>>> import numpy as np
>>> import numpy.linalg as la
>>> np.set_printoptions(precision=2, suppress=True, linewidth=100)
>>> mat = np.loadtxt("layer4.csv", delimiter=",")
>>> mat
array([[-2.,  1.,  0.,  0.,  0.,  0.],
       [-2.,  2.,  0.,  0.,  0.,  0.],
       [ 1.,  3.,  0.,  0.,  0.,  0.],
       [ 0.,  0., -2.,  1.,  0.,  0.],
       [ 0.,  0., -2.,  2.,  0.,  0.],
       [ 0.,  0.,  1.,  3.,  0.,  0.],
       [ 0.,  0.,  0.,  0., -2.,  1.],
       [ 0.,  0.,  0.,  0., -2.,  2.],
       [ 0.,  0.,  0.,  0.,  1.,  3.]])
>>> B = np.c_[mat[:, :2] @ np.array([[0, 1], [1, 0]]), np.array([3, -1, -2, -1, 0, 1, -2, -3, 2])]
>>> B
array([[ 1., -2.,  3.],
       [ 2., -2., -1.],
       [ 3.,  1., -2.],
       [ 0.,  0., -1.],
       [ 0.,  0.,  0.],
       [ 0.,  0.,  1.],
       [ 0.,  0., -2.],
       [ 0.,  0., -3.],
       [ 0.,  0.,  2.]])
>>> np.round(la.norm(B - mat @ la.lstsq(mat, B)[0], axis=0), 2) + 0
array([0.  , 0.  , 2.69])
>>> la.matrix_rank(B)
np.int64(3)
>>> data = np.array([[1.6, -0.4, 0.2, 1.5, 0.5, 0.3, -1.0],
...     [-1.3, 2.6, -2.0, 3.0, -1.0, 1.2, -0.8],
...     [-0.2, -1.9, 0.6, 1.5, 0.9, -4.2, 1.8],
...     [0.1, -1.1, 2.0, -2.0, 0.5, 0.0, -0.4]])
>>> data
array([[ 1.6, -0.4,  0.2,  1.5,  0.5,  0.3, -1. ],
       [-1.3,  2.6, -2. ,  3. , -1. ,  1.2, -0.8],
       [-0.2, -1.9,  0.6,  1.5,  0.9, -4.2,  1.8],
       [ 0.1, -1.1,  2. , -2. ,  0.5,  0. , -0.4]])
>>> ang = np.radians(60)
>>> R = np.eye(7)
>>> R[1, 1] = R[4, 4] = np.cos(ang)
>>> R[1, 4], R[4, 1] = -np.sin(ang), np.sin(ang)
>>> R
array([[ 1.  ,  0.  ,  0.  ,  0.  ,  0.  ,  0.  ,  0.  ],
       [ 0.  ,  0.5 ,  0.  ,  0.  , -0.87,  0.  ,  0.  ],
       [ 0.  ,  0.  ,  1.  ,  0.  ,  0.  ,  0.  ,  0.  ],
       [ 0.  ,  0.  ,  0.  ,  1.  ,  0.  ,  0.  ,  0.  ],
       [ 0.  ,  0.87,  0.  ,  0.  ,  0.5 ,  0.  ,  0.  ],
       [ 0.  ,  0.  ,  0.  ,  0.  ,  0.  ,  1.  ,  0.  ],
       [ 0.  ,  0.  ,  0.  ,  0.  ,  0.  ,  0.  ,  1.  ]])
>>> B = data @ R.T
>>> np.allclose(data @ data.T, B @ B.T)
True
>>> B
array([[ 1.6 , -0.63,  0.2 ,  1.5 , -0.1 ,  0.3 , -1.  ],
       [-1.3 ,  2.17, -2.  ,  3.  ,  1.75,  1.2 , -0.8 ],
       [-0.2 , -1.73,  0.6 ,  1.5 , -1.2 , -4.2 ,  1.8 ],
       [ 0.1 , -0.98,  2.  , -2.  , -0.7 ,  0.  , -0.4 ]])
>>> u, v = data[1], data[0]
>>> u @ u
np.float64(24.53)
>>> p = (u @ v) / (u @ u) * u
>>> np.round(la.norm(u + v) ** 2 + la.norm(u - v) ** 2, 2)
np.float64(61.76)
>>> round(float((v - p) @ u), 2)
-0.0
>>> v - p
array([ 1.69, -0.57,  0.33,  1.3 ,  0.57,  0.22, -0.95])
>>> arr = np.load("run7.npy")
>>> arr
array([[1.  , 0.2 , 0.04, 0.01],
       [0.2 , 1.  , 0.2 , 0.04],
       [0.04, 0.2 , 1.  , 0.2 ],
       [0.01, 0.04, 0.2 , 1.  ]])
>>> hat = mat @ la.solve(mat.T @ mat, mat.T)
>>> np.diag(hat)
array([0.45, 0.58, 0.97, 0.45, 0.58, 0.97, 0.45, 0.58, 0.97])
>>> hat @ mat[:, 2]
array([ 0.,  0.,  0., -2., -2.,  1.,  0.,  0.,  0.])
>>> hat
array([[ 0.45,  0.48, -0.14,  0.  ,  0.  ,  0.  ,  0.  ,  0.  ,  0.  ],
       [ 0.48,  0.58,  0.12,  0.  ,  0.  ,  0.  ,  0.  ,  0.  ,  0.  ],
       [-0.14,  0.12,  0.97,  0.  ,  0.  ,  0.  ,  0.  ,  0.  ,  0.  ],
       [ 0.  ,  0.  ,  0.  ,  0.45,  0.48, -0.14,  0.  ,  0.  ,  0.  ],
       [ 0.  ,  0.  ,  0.  ,  0.48,  0.58,  0.12,  0.  ,  0.  ,  0.  ],
       [ 0.  ,  0.  ,  0.  , -0.14,  0.12,  0.97,  0.  ,  0.  ,  0.  ],
       [ 0.  ,  0.  ,  0.  ,  0.  ,  0.  ,  0.  ,  0.45,  0.48, -0.14],
       [ 0.  ,  0.  ,  0.  ,  0.  ,  0.  ,  0.  ,  0.48,  0.58,  0.12],
       [ 0.  ,  0.  ,  0.  ,  0.  ,  0.  ,  0.  , -0.14,  0.12,  0.97]])
>>> np.round(la.eigvalsh(hat), 2) + 0
array([0., 0., 0., 1., 1., 1., 1., 1., 1.])
>>> np.allclose(hat @ hat, hat)
True
>>> Lm = la.cholesky(arr)
>>> arr / np.sqrt(np.outer(np.diag(arr), np.diag(arr)))
array([[1.  , 0.2 , 0.04, 0.01],
       [0.2 , 1.  , 0.2 , 0.04],
       [0.04, 0.2 , 1.  , 0.2 ],
       [0.01, 0.04, 0.2 , 1.  ]])
>>> def softmax(z):
...     e = np.exp(z - z.max(axis=-1, keepdims=True))
...     return e / e.sum(axis=-1, keepdims=True)
... 
>>> softmax(arr[0])
array([0.45, 0.2 , 0.17, 0.17])
>>> scores = arr @ arr.T / np.sqrt(4)
>>> softmax(scores)[0] @ arr
array([0.4 , 0.36, 0.32, 0.26])
>>> softmax(scores)
array([[0.34, 0.25, 0.21, 0.2 ],
       [0.23, 0.33, 0.24, 0.2 ],
       [0.2 , 0.24, 0.33, 0.23],
       [0.2 , 0.21, 0.25, 0.34]])
>>> W0 = np.load("a.npy")
>>> W0
array([[0, 2, 1, 2, 2, 1, 2, 1, 0],
       [0, 0, 0, 2, 1, 0, 2, 2, 1],
       [0, 0, 0, 0, 2, 2, 0, 1, 1],
       [0, 0, 0, 0, 0, 2, 0, 2, 2],
       [0, 0, 0, 0, 0, 0, 2, 2, 1],
       [0, 0, 0, 0, 0, 0, 2, 1, 0],
       [0, 0, 0, 0, 0, 0, 0, 2, 2],
       [0, 0, 0, 0, 0, 0, 0, 0, 2],
       [0, 0, 0, 0, 0, 0, 0, 0, 0]])
>>> x = np.array([0, 0, 2, 2, 2, 1])
>>> y = mat @ x
>>> la.lstsq(mat, y)[0]
array([0., 0., 2., 2., 2., 1.])
>>> y
array([ 0.,  0.,  0., -2.,  0.,  8., -3., -2.,  5.])
>>> rng = np.random.default_rng(84)
>>> y = y + 0.02 * rng.normal(size=9)
>>> y
array([-0.03, -0.01, -0.05, -1.98, -0.02,  8.  , -2.99, -2.  ,  4.98])
>>> coef, *_ = la.lstsq(mat, y)
>>> coef.round()
array([-0., -0.,  2.,  2.,  2.,  1.])
>>> [round(float(la.norm(la.solve(mat.T @ mat + lam * np.eye(6), mat.T @ y))), 2) for lam in (0, 1, 10, 100)]
[3.6, 3.19, 1.61, 0.28]
>>> np.round(mat.T @ (y - mat @ coef), 2) + 0
array([0., 0., 0., 0., 0., 0.])
